$ python3 -q
>>> import numpy as np
>>> import numpy.linalg as la
>>> np.set_printoptions(suppress=True, linewidth=120)
>>> tidy = lambda a: np.round(a, 1) + 0
>>> J = np.load("data.npy")
>>> print(J)
[[-1 -1 -1]
 [-1 -2 -2]
 [-1 -2 -3]]
>>> np.einsum("ij,ji->", J, J)
np.int64(26)
>>> tidy(la.det(2 * J)), tidy(la.det(J))
(np.float64(-8.0), np.float64(-1.0))
>>> print(tidy(la.eigvals(J).sum().real))
-6.0
>>> out = J[0, 0] * J[1:] - np.outer(J[1:, 0], J[0])
>>> out
array([[0, 1, 1],
       [0, 1, 2]])
>>> J[:, 0] / J[0, 0]
array([1., 1., 1.])
>>> out = np.array([[4, 5], [0, 1]])
>>> cent = np.kron(out, J)
>>> cent
array([[ -4,  -4,  -4,  -5,  -5,  -5],
       [ -4,  -8,  -8,  -5, -10, -10],
       [ -4,  -8, -12,  -5, -10, -15],
       [  0,   0,   0,  -1,  -1,  -1],
       [  0,   0,   0,  -1,  -2,  -2],
       [  0,   0,   0,  -1,  -2,  -3]])
>>> A = np.loadtxt("test18.csv", delimiter=",")
>>> A
array([[  7.8,  -4. ,  -6.9],
       [ -3.2, -36.7, -17.2],
       [  2.6,  -7.8,  -8.9],
       [-20.4,  -2.1,  24.8],
       [-11.7, -12.8,   3.1],
       [-14.7,  -4.1,  13.7],
       [ 16.5, -19.7, -29.6],
       [ -0.1,  -3.3,  -1. ],
       [-10.1,   0.3,  -4. ],
       [  9.5,   4.6, -19.3],
       [  4.4,  17.2,  10.6],
       [-11.1,   5. ,  16.5],
       [ -1.1, -14.4,   3.1],
       [  1. ,   6.3,  -3.8],
       [ 14.3,  -2.5,  10.8],
       [  3.3,   5. ,  -8.1],
       [ 10.7,   8.8, -14.7],
       [-22.2,   5.9,  36.7],
       [  5.2, -15. ,  -2.9],
       [  4.6,  -4.4,  -2.2],
       [ -2. ,  -6.8,   4. ],
       [ 10.7, -20.2, -36.8]])
>>> Xc = A - A.mean(axis=0)
>>> vecs = la.svd(Xc)[2][:2]
>>> out = Xc - Xc @ vecs.T @ vecs
>>> la.norm(out, axis=1).round(6).argmax()
np.int64(14)
>>> tidy(np.cov(Xc @ vecs.T, rowvar=False))
array([[390.2,   0. ],
       [  0. , 122.2]])
>>> tidy(np.diag(vecs.T @ vecs))
array([0.4, 0.9, 0.7])
>>> q, Rm = la.qr(A)
>>> tidy(q)
array([[-0.2, -0.1,  0.1],
       [ 0.1, -0.6,  0. ],
       [-0.1, -0.1,  0. ],
       [ 0.4, -0.1,  0.1],
       [ 0.2, -0.2, -0.1],
       [ 0.3, -0.1,  0. ],
       [-0.3, -0.3,  0. ],
       [ 0. , -0.1,  0. ],
       [ 0.2,  0. , -0.3],
       [-0.2,  0.1, -0.3],
       [-0.1,  0.3,  0.2],
       [ 0.2,  0.1,  0. ],
       [ 0. , -0.2,  0.2],
       [ 0. ,  0.1, -0.1],
       [-0.3,  0. ,  0.6],
       [-0.1,  0.1, -0.2],
       [-0.2,  0.2, -0.2],
       [ 0.4,  0.1,  0.2],
       [-0.1, -0.2,  0.2],
       [-0.1, -0.1,  0.1],
       [ 0. , -0.1,  0.1],
       [-0.2, -0.3, -0.3]])
>>> tidy(q @ Rm)
array([[  7.8,  -4. ,  -6.9],
       [ -3.2, -36.7, -17.2],
       [  2.6,  -7.8,  -8.9],
       [-20.4,  -2.1,  24.8],
       [-11.7, -12.8,   3.1],
       [-14.7,  -4.1,  13.7],
       [ 16.5, -19.7, -29.6],
       [ -0.1,  -3.3,  -1. ],
       [-10.1,   0.3,  -4. ],
       [  9.5,   4.6, -19.3],
       [  4.4,  17.2,  10.6],
       [-11.1,   5. ,  16.5],
       [ -1.1, -14.4,   3.1],
       [  1. ,   6.3,  -3.8],
       [ 14.3,  -2.5,  10.8],
       [  3.3,   5. ,  -8.1],
       [ 10.7,   8.8, -14.7],
       [-22.2,   5.9,  36.7],
       [  5.2, -15. ,  -2.9],
       [  4.6,  -4.4,  -2.2],
       [ -2. ,  -6.8,   4. ],
       [ 10.7, -20.2, -36.8]])
>>> print(q.shape, Rm.shape)
(22, 3) (3, 3)
>>> tidy(Rm)
array([[-49.5,   5.7,  56.9],
       [  0. ,  58.4,  29.8],
       [  0. ,   0. ,  43.8]])
>>> C2 = np.cov(A, rowvar=False)
>>> tidy(np.polyfit(A[:, 1], A[:, 2], 1))
array([0.6, 1.5])
>>> tidy(A.std(axis=0))
array([10.5, 11.6, 16.5])
>>> tidy(np.median(A, axis=0))
array([ 1.8, -3.6, -2.6])
>>> print(tidy(la.eigvalsh(C2)[::-1]))
[390.2 122.2  31. ]
>>> tidy(np.corrcoef(A.T))
array([[ 1. , -0.1, -0.7],
       [-0.1,  1. ,  0.5],
       [-0.7,  0.5,  1. ]])
>>> vec = np.array([1, 1, 4])
>>> rhs = A @ vec
>>> beta, lr = np.zeros(3), 1 / la.norm(A, 2) ** 2
>>> for i in range(250):
...     beta -= lr * A.T @ (A @ beta - rhs)
...     if i % 50 == 0: print(i, round(la.norm(A @ beta - rhs), 1))
... 
0 65.9
50 1.0
100 0.0
150 0.0
200 0.0
>>> print(tidy(beta))
[1. 1. 4.]
>>> print(tidy(la.cond(A)))
3.6
>>> rng = np.random.default_rng(95)
>>> M = rng.normal(size=(24, 3)) + 5 * np.array([1, 1, -1])
>>> tidy(M)
array([[ 4.8,  4.8, -2.9],
       [ 5.1,  4.5, -3.6],
       [ 5.9,  5.3, -4.4],
       [ 3.9,  5. , -5.1],
       [ 2.3,  6.1, -4.4],
       [ 5.2,  6. , -5.7],
       [ 5.4,  4.4, -4.1],
       [ 4.9,  5.4, -4.8],
       [ 3.3,  3.6, -5.4],
       [ 5.4,  4.6, -5.6],
       [ 4.1,  4.5, -5. ],
       [ 5.9,  4.2, -4.2],
       [ 4.1,  4.8, -5.9],
       [ 6. ,  5. , -2.7],
       [ 3.3,  6.7, -5.2],
       [ 3.3,  5.4, -5.6],
       [ 3.3,  6.7, -3.8],
       [ 6. ,  6.5, -4.5],
       [ 5.7,  4.3, -4.3],
       [ 5. ,  4.6, -5.4],
       [ 5.5,  5.5, -3. ],
       [ 5.1,  3.5, -5.8],
       [ 4.6,  4.5, -4.3],
       [ 5.4,  6.2, -5.5]])
>>> left, s = la.svd(M)
Traceback (most recent call last):
  File "<python-input-43>", line 1, in <module>
    left, s = la.svd(M)
    ^^^^^^^
ValueError: too many values to unpack (expected 2)
>>> left, s, VT = la.svd(M, full_matrices=False)
>>> tidy(np.sqrt((s ** 2).sum())), tidy(la.norm(M))
(np.float64(41.7), np.float64(41.7))
>>> print(tidy(s))
[41.1  5.5  4.5]
>>> tidy(left.T @ M @ VT.T)
array([[41.1,  0. ,  0. ],
       [ 0. ,  5.5,  0. ],
       [ 0. ,  0. ,  4.5]])
>>> tidy(np.cumsum(s ** 2) / np.sum(s ** 2))
array([1., 1., 1.])
>>> print(np.allclose(left * s @ VT, M))
True
